% ipython --no-banner

In [1]: import numpy as np

In [2]: import numpy.linalg as la

In [3]: np.set_printoptions(precision=4, suppress=True, linewidth=120, sign=" ")

In [4]: J = np.load("block2.npy")

In [5]: print(J)
[[ 1 -1  1]
 [ 1  0  0]
 [ 1  1  1]
 [ 1  2  4]]

In [6]: x0 = np.array([0, -2, 0])

In [7]: rhs = J @ x0

In [8]: print(rhs)
[ 2  0 -2 -4]

In [9]: print(np.round(la.solve(J.T @ J, J.T @ rhs), 4) + 0)
[ 0. -2.  0.]

In [10]: rng = np.random.default_rng(316)

In [11]: rhs = rhs + 0.3 * rng.normal(size=4)

In [12]: print(rhs)
[ 1.2253  0.183  -2.5941 -4.0247]

In [13]: c, *_ = la.lstsq(J, rhs)

In [14]: print(c)
[-0.2792 -1.7556 -0.0971]

In [15]: print(np.round(J.T @ (rhs - J @ c), 4) + 0)
[ 0.  0.  0.]

In [16]: W0 = np.loadtxt("sample17.csv", delimiter=",")

In [17]: print(W0)
[[ -5.  -2.  -1.]
 [-15.  -6.  -3.]
 [ 10.   4.   2.]
 [ 15.   6.   3.]
 [ 10.   4.   2.]
 [-10.  -4.  -2.]]

In [18]: other = W0[0, 0] * W0[1:] - np.outer(W0[1:, 0], W0[0])

In [19]: print(other)
[[ 0.  0.  0.]
 [ 0.  0.  0.]
 [ 0.  0.  0.]
 [ 0.  0.  0.]
 [ 0.  0.  0.]]

In [20]: print(la.matrix_rank(other), la.matrix_rank(W0))
0 1

In [21]: print(np.flatnonzero(~other.round(6).any(axis=1)))
[ 0  1  2  3  4]

In [22]: print(W0[:, 0] / W0[0, 0])
[ 1.  3. -2. -3. -2.  2.]

In [23]: f, g = W0[3], W0[5]

In [24]: print(f @ g)
-180.0

In [25]: pr = (f @ g) / (f @ f) * f

In [26]: print(g - pr)
[ 0.  0.  0.]

In [27]: print((g - pr) @ f)
0.0

In [28]: print(pr)
[-10.  -4.  -2.]

In [29]: Uu, sv, Vh = la.svd(W0, full_matrices=False)

In [30]: print(sv.round(4) + 0)
[ 30.4959   0.       0.    ]

In [31]: print(np.abs(Vh[0]))
[ 0.9129  0.3651  0.1826]

In [32]: print(np.cumsum(sv ** 2) / np.sum(sv ** 2))
[ 1.  1.  1.]

In [33]: print(np.round(Uu.T @ W0 @ Vh.T, 4) + 0)
[[ 30.4959   0.       0.    ]
 [  0.       0.       0.    ]
 [  0.       0.       0.    ]]

In [34]: print(Uu.shape, sv.shape, Vh.shape)
(6, 3) (3,) (3, 3)

In [35]: print(np.abs(Uu[:, 0]).round(6).argmax())
1

In [36]: print(np.round(sv / sv[0], 4) + 0)
[ 1.  0.  0.]

In [37]: cov = W0.T @ W0

In [38]: print(la.matrix_rank(cov))
1

In [39]: print(np.round(la.eigvalsh(cov)[::-1], 4) + 0)
[ 930.    0.    0.]

In [40]: print(np.diag(cov))
[ 775.  124.   31.]

In [41]: print(np.trace(cov), (W0 ** 2).sum())
930.0 930.0

In [42]: print((W0 @ W0.T).shape)
(6, 6)

In [43]: theta = np.radians(135)

In [44]: Rm = np.eye(3)

In [45]: Rm[2, 2] = Rm[0, 0] = np.cos(theta)

In [46]: Rm[2, 0], Rm[0, 2] = -np.sin(theta), np.sin(theta)

In [47]: print(Rm)
[[-0.7071  0.      0.7071]
 [ 0.      1.      0.    ]
 [-0.7071  0.     -0.7071]]

In [48]: other = W0 @ Rm.T

In [49]: print(np.abs(other - W0).max(axis=0))
[ 23.4853   0.      15.7279]

In [50]: print(round(la.det(Rm), 4), round(float(np.trace(Rm)), 4))
1.0 -0.4142

In [51]: print(other)
[[  2.8284  -2.       4.2426]
 [  8.4853  -6.      12.7279]
 [ -5.6569   4.      -8.4853]
 [ -8.4853   6.     -12.7279]
 [ -5.6569   4.      -8.4853]
 [  5.6569  -4.       8.4853]]
